% ipython --no-banner

In [1]: import numpy as np

In [2]: np.set_printoptions(precision=1, suppress=True, linewidth=140)

In [3]: tidy = lambda a: np.round(a, 1) + 0

In [4]: arr = np.load("data.npy")

In [5]: arr
Out[5]: 
array([[-25,   8,   5,   3,   0,   3,   0,   3],
       [  6,  19,   5,   2,   5,   1,   5,   7],
       [  8,   6,  -8,   3,   8,   7,   9,   9],
       [  0,   6,   0,  11,   8,   4,   4,   2],
       [  6,   5,   9,   6,  21,   7,   8,   8],
       [  2,   4,   5,   4,   4,   4,   7,   7],
       [  2,   6,   1,   6,   2,   7, -19,   0],
       [  7,   3,   2,   1,   4,   5,   8,  20]])

In [6]: left, sigma = np.linalg.svd(arr)
Traceback (most recent call last):
  Cell In[6], line 1
    left, sigma = np.linalg.svd(arr)
ValueError: too many values to unpack (expected 2)


In [7]: left, sigma, vt = np.linalg.svd(arr, full_matrices=False)

In [8]: tidy(np.abs(vt[0]))
Out[8]: array([0.3, 0.4, 0.1, 0.2, 0.5, 0.3, 0.4, 0.5])

In [9]: tidy(vt @ vt.T)
Out[9]: 
array([[1., 0., 0., 0., 0., 0., 0., 0.],
       [0., 1., 0., 0., 0., 0., 0., 0.],
       [0., 0., 1., 0., 0., 0., 0., 0.],
       [0., 0., 0., 1., 0., 0., 0., 0.],
       [0., 0., 0., 0., 1., 0., 0., 0.],
       [0., 0., 0., 0., 0., 1., 0., 0.],
       [0., 0., 0., 0., 0., 0., 1., 0.],
       [0., 0., 0., 0., 0., 0., 0., 1.]])

In [10]: tidy(np.cumsum(sigma ** 2) / np.sum(sigma ** 2))
Out[10]: array([0.5, 0.7, 0.8, 0.9, 1. , 1. , 1. , 1. ])

In [11]: tidy(np.sqrt((sigma ** 2).sum())), tidy(np.linalg.norm(arr))
Out[11]: (np.float64(63.4), np.float64(63.4))

In [12]: tidy(sigma / sigma[0])
Out[12]: array([1. , 0.6, 0.5, 0.4, 0.3, 0.3, 0.1, 0.1])

In [13]: (sigma > 1e-8).sum()
Out[13]: np.int64(8)

In [14]: tidy(left.T @ arr @ vt.T)
Out[14]: 
array([[44.8,  0. ,  0. ,  0. ,  0. ,  0. ,  0. ,  0. ],
       [ 0. , 28.7,  0. ,  0. ,  0. ,  0. ,  0. ,  0. ],
       [ 0. ,  0. , 22.8,  0. ,  0. ,  0. ,  0. ,  0. ],
       [ 0. ,  0. ,  0. , 16.5,  0. ,  0. ,  0. ,  0. ],
       [ 0. ,  0. ,  0. ,  0. , 14. ,  0. ,  0. ,  0. ],
       [ 0. ,  0. ,  0. ,  0. ,  0. , 12.4,  0. ,  0. ],
       [ 0. ,  0. ,  0. ,  0. ,  0. ,  0. ,  6.4,  0. ],
       [ 0. ,  0. ,  0. ,  0. ,  0. ,  0. ,  0. ,  2.5]])

In [15]: np.allclose(left * sigma @ vt, arr)
Out[15]: True

In [16]: def softmax(z):
    ...:     e = np.exp(z - z.max(axis=-1, keepdims=True))
    ...:     return e / e.sum(axis=-1, keepdims=True)
    ...: 

In [17]: tidy(softmax(arr).sum(axis=1))
Out[17]: array([1., 1., 1., 1., 1., 1., 1., 1.])

In [18]: tidy(softmax(arr[0]))
Out[18]: array([0. , 0.9, 0. , 0. , 0. , 0. , 0. , 0. ])

In [19]: tidy(softmax(arr[0] + 3))
Out[19]: array([0. , 0.9, 0. , 0. , 0. , 0. , 0. , 0. ])

In [20]: S = arr @ arr.T / np.sqrt(8)

In [21]: tidy(softmax(S))
Out[21]: 
array([[1., 0., 0., 0., 0., 0., 0., 0.],
       [0., 1., 0., 0., 0., 0., 0., 0.],
       [0., 0., 1., 0., 0., 0., 0., 0.],
       [0., 0., 0., 0., 1., 0., 0., 0.],
       [0., 0., 0., 0., 1., 0., 0., 0.],
       [0., 0., 0., 0., 1., 0., 0., 0.],
       [0., 0., 0., 0., 0., 0., 1., 0.],
       [0., 0., 0., 0., 0., 0., 0., 1.]])

In [22]: softmax(S).round(6).argmax(axis=1)
Out[22]: array([0, 1, 2, 4, 4, 4, 6, 7])

In [23]: rng = np.random.default_rng(69)

In [24]: lab = rng.permutation(8)

In [25]: lab
Out[25]: array([6, 7, 0, 5, 1, 4, 3, 2])

In [26]: B = arr[lab][:, lab]

In [27]: B
Out[27]: 
array([[-19,   0,   2,   7,   6,   2,   6,   1],
       [  8,  20,   7,   5,   3,   4,   1,   2],
       [  0,   3, -25,   3,   8,   0,   3,   5],
       [  7,   7,   2,   4,   4,   4,   4,   5],
       [  5,   7,   6,   1,  19,   5,   2,   5],
       [  8,   8,   6,   7,   5,  21,   6,   9],
       [  4,   2,   0,   4,   6,   8,  11,   0],
       [  9,   9,   8,   7,   6,   8,   3,  -8]])

In [28]: tidy(np.sort(np.abs(np.linalg.eigvals(B))))
Out[28]: array([ 2.8,  7.4, 11.1, 14.1, 16.3, 22. , 26.7, 42.2])

In [29]: x = np.array([4, 1, 1, 3, 1, 0, 2, 2])

In [30]: arr @ (2 * x)
Out[30]: array([-144,  166,  166,  118,  218,  122,   -6,  192])

In [31]: arr @ x
Out[31]: array([-72,  83,  83,  59, 109,  61,  -3,  96])

In [32]: (arr @ x).argmax()
Out[32]: np.int64(4)

In [33]: np.linalg.norm(arr @ x) <= np.linalg.norm(arr, 2) * np.linalg.norm(x) + 1e-9
Out[33]: np.True_

In [34]: arr * x
Out[34]: 
array([[-100,    8,    5,    9,    0,    0,    0,    6],
       [  24,   19,    5,    6,    5,    0,   10,   14],
       [  32,    6,   -8,    9,    8,    0,   18,   18],
       [   0,    6,    0,   33,    8,    0,    8,    4],
       [  24,    5,    9,   18,   21,    0,   16,   16],
       [   8,    4,    5,   12,    4,    0,   14,   14],
       [   8,    6,    1,   18,    2,    0,  -38,    0],
       [  28,    3,    2,    3,    4,    0,   16,   40]])

In [35]: (arr * x).sum(axis=1)
Out[35]: array([-72,  83,  83,  59, 109,  61,  -3,  96])
